$ ipython --no-banner

In [1]: import numpy as np

In [2]: np.set_printoptions(suppress=True, linewidth=120)

In [3]: def rd(a):
   ...:     return np.round(a, 2) + 0
   ...: 

In [4]: M = np.load("layer13.npy")

In [5]: M
Out[5]: 
array([[ 0.64,  0.56,  4.03],
       [-2.69, -3.24,  2.18],
       [-0.95, -1.8 ,  0.57],
       [-1.17,  6.8 , -1.68],
       [-0.38,  2.08, -0.46],
       [-1.28, -0.86, -0.35],
       [-1.3 , -5.35,  1.91],
       [ 0.17, -1.49, -0.43],
       [-1.1 ,  1.98,  2.99],
       [-0.63,  2.44,  0.23],
       [-1.68, -1.44,  2.44],
       [ 0.57,  3.8 , -1.12],
       [-0.62,  3.42,  0.04],
       [-2.53,  3.02, -0.15],
       [ 0.66,  0.97, -3.53],
       [ 0.13,  2.83,  1.83],
       [ 0.64,  1.78, -1.8 ],
       [-2.93,  0.55, -1.67],
       [ 0.94, -2.16,  1.32],
       [ 0.8 ,  7.25,  2.75],
       [-1.58, -5.33,  1.24],
       [ 0.47,  1.91,  4.59]])

In [6]: P = M @ np.linalg.solve(M.T @ M, M.T)

In [7]: rd(np.linalg.eigvalsh(P))
Out[7]: array([0., 0., 0., 0., 0., 0., 0., 0., 0., 0., 0., 0., 0., 0., 0., 0., 0., 0., 0., 1., 1., 1.])

In [8]: rd(np.trace(P))
Out[8]: np.float64(3.0)

In [9]: rd(np.diag(P))
Out[9]: 
array([0.19, 0.24, 0.03, 0.28, 0.03, 0.05, 0.17, 0.01, 0.14, 0.04, 0.12, 0.07, 0.07, 0.23, 0.13, 0.07, 0.05, 0.28,
       0.07, 0.32, 0.16, 0.25])

In [10]: z = M[:, 1] > np.median(M[:, 1])

In [11]: u = M[z].mean(axis=0) - M[~z].mean(axis=0)

In [12]: np.argsort(-np.abs(u).round(6), kind="stable")
Out[12]: array([1, 0, 2])

In [13]: Z = 5 * np.array([[0.8, -0.1, 1.1], [0.4, 0.8, -2.2], [-0.1, -1.0, -0.2]])

In [14]: rng = np.random.default_rng(9482)

In [15]: z = rng.integers(0, 3, 14)

In [16]: arr = Z[z] + rng.normal(size=(14, 3))

In [17]: rd(arr)
Out[17]: 
array([[  4.63,  -0.08,   4.4 ],
       [  2.02,   3.88, -10.54],
       [  1.59,  -0.96,   4.17],
       [  0.75,   4.57, -10.16],
       [  1.08,   4.95, -12.77],
       [  4.25,   1.17,   5.81],
       [  4.6 ,   0.55,   5.13],
       [ -1.33,  -5.06,  -1.91],
       [  4.57,   0.31,   7.07],
       [ -0.85,  -4.48,  -1.01],
       [  3.69,  -1.82,   4.65],
       [  2.33,   4.93, -11.18],
       [ -0.92,  -2.92,  -1.23],
       [  3.83,  -0.87,   3.56]])

In [18]: x = np.array([-2, -8, -6])

In [19]: y = arr @ x

In [20]: rd(np.linalg.solve(arr.T @ arr, arr.T @ y))
Out[20]: array([-2., -8., -6.])

In [21]: y = y + 0.02 * rng.normal(size=14)

In [22]: rd(y)
Out[22]: array([-35.03,  28.15, -20.55,  22.95,  34.89, -52.68, -44.28,  54.55, -54.06,  43.57, -20.66,  22.96,  32.51, -22.03])

In [23]: b, *_ = np.linalg.lstsq(arr, y)

In [24]: rd(arr.T @ (y - arr @ b))
Out[24]: array([0., 0., 0.])

In [25]: E = np.loadtxt("dump.csv", delimiter=",")

In [26]: E
Out[26]: 
array([[1.  , 0.9 , 0.81],
       [0.9 , 1.  , 0.9 ],
       [0.81, 0.9 , 1.  ]])

In [27]: x = np.array([0, 1, 2])

In [28]: a = np.maximum(E @ x, 0)

In [29]: rd(np.maximum(E @ (3 * x), 0))
Out[29]: array([7.56, 8.4 , 8.7 ])

In [30]: rd(np.tanh(E @ x))
Out[30]: array([0.99, 0.99, 0.99])

In [31]: np.maximum(E @ x, 0) - np.maximum(-E @ x, 0)
Out[31]: array([2.52, 2.8 , 2.9 ])

In [32]: E * (a > 1e-9)[:, None]
Out[32]: 
array([[1.  , 0.9 , 0.81],
       [0.9 , 1.  , 0.9 ],
       [0.81, 0.9 , 1.  ]])

In [33]: L = np.linalg.cholesky(E)

In [34]: rd(np.prod(np.diag(L)) ** 2), rd(np.linalg.det(E))
Out[34]: (np.float64(0.04), np.float64(0.04))

In [35]: J = np.array([[-4, -3, 1, -3], [-3, 0, -4, 1], [1, -4, -4, -2], [-3, 1, -2, -4]])

In [36]: # symmetric

In [37]: vals, V = np.linalg.eigh(J)

In [38]: x = np.array([1, 1, 2, -1])

In [39]: rd(V * np.abs(vals) @ V.T)
Out[39]: 
array([[5.6 , 0.21, 0.76, 1.72],
       [0.21, 4.86, 0.94, 1.22],
       [0.76, 0.94, 5.93, 0.6 ],
       [1.72, 1.22, 0.6 , 5.02]])

In [40]: rd(V * np.maximum(vals, 0) @ V.T)
Out[40]: 
array([[ 0.8 , -1.4 ,  0.88, -0.64],
       [-1.4 ,  2.43, -1.53,  1.11],
       [ 0.88, -1.53,  0.97, -0.7 ],
       [-0.64,  1.11, -0.7 ,  0.51]])

In [41]: np.abs(J).sum(axis=1).max(), rd(np.abs(vals).max())
Out[41]: (np.int64(11), np.float64(8.15))

In [42]: rd(x @ J @ x / (x @ x)), rd(vals[0]), rd(vals[-1])
Out[42]: (np.float64(-4.29), np.float64(-8.15), np.float64(4.71))

In [43]: vals, V = np.linalg.eigh(J)

In [44]: rd(V.T @ V)
Out[44]: 
array([[1., 0., 0., 0.],
       [0., 1., 0., 0.],
       [0., 0., 1., 0.],
       [0., 0., 0., 1.]])

In [45]: np.abs(V[:, -1]).round(6).argmax()
Out[45]: np.int64(1)

In [46]: rd(np.linalg.svd(J, compute_uv=False))
Out[46]: array([8.15, 5.48, 4.71, 3.08])

In [47]: rd(vals.sum()), np.trace(J)
Out[47]: (np.float64(-12.0), np.int64(-12))

In [48]: rd(V.T @ J @ V)
Out[48]: 
array([[-8.15,  0.  ,  0.  ,  0.  ],
       [ 0.  , -5.48,  0.  ,  0.  ],
       [ 0.  ,  0.  , -3.08,  0.  ],
       [ 0.  ,  0.  ,  0.  ,  4.71]])

In [49]: rd(np.linalg.eigvalsh(J + 5 * np.eye(4)))
Out[49]: array([-3.15, -0.48,  1.92,  9.71])

In [50]: rd(vals)
Out[50]: array([-8.15, -5.48, -3.08,  4.71])

In [51]: np.unique(vals.round(6) + 0, return_counts=True)[1]
Out[51]: array([1, 1, 1, 1])

In [52]: rd(np.linalg.eigvalsh(J @ J))
Out[52]: array([ 9.5 , 22.14, 30.01, 66.36])
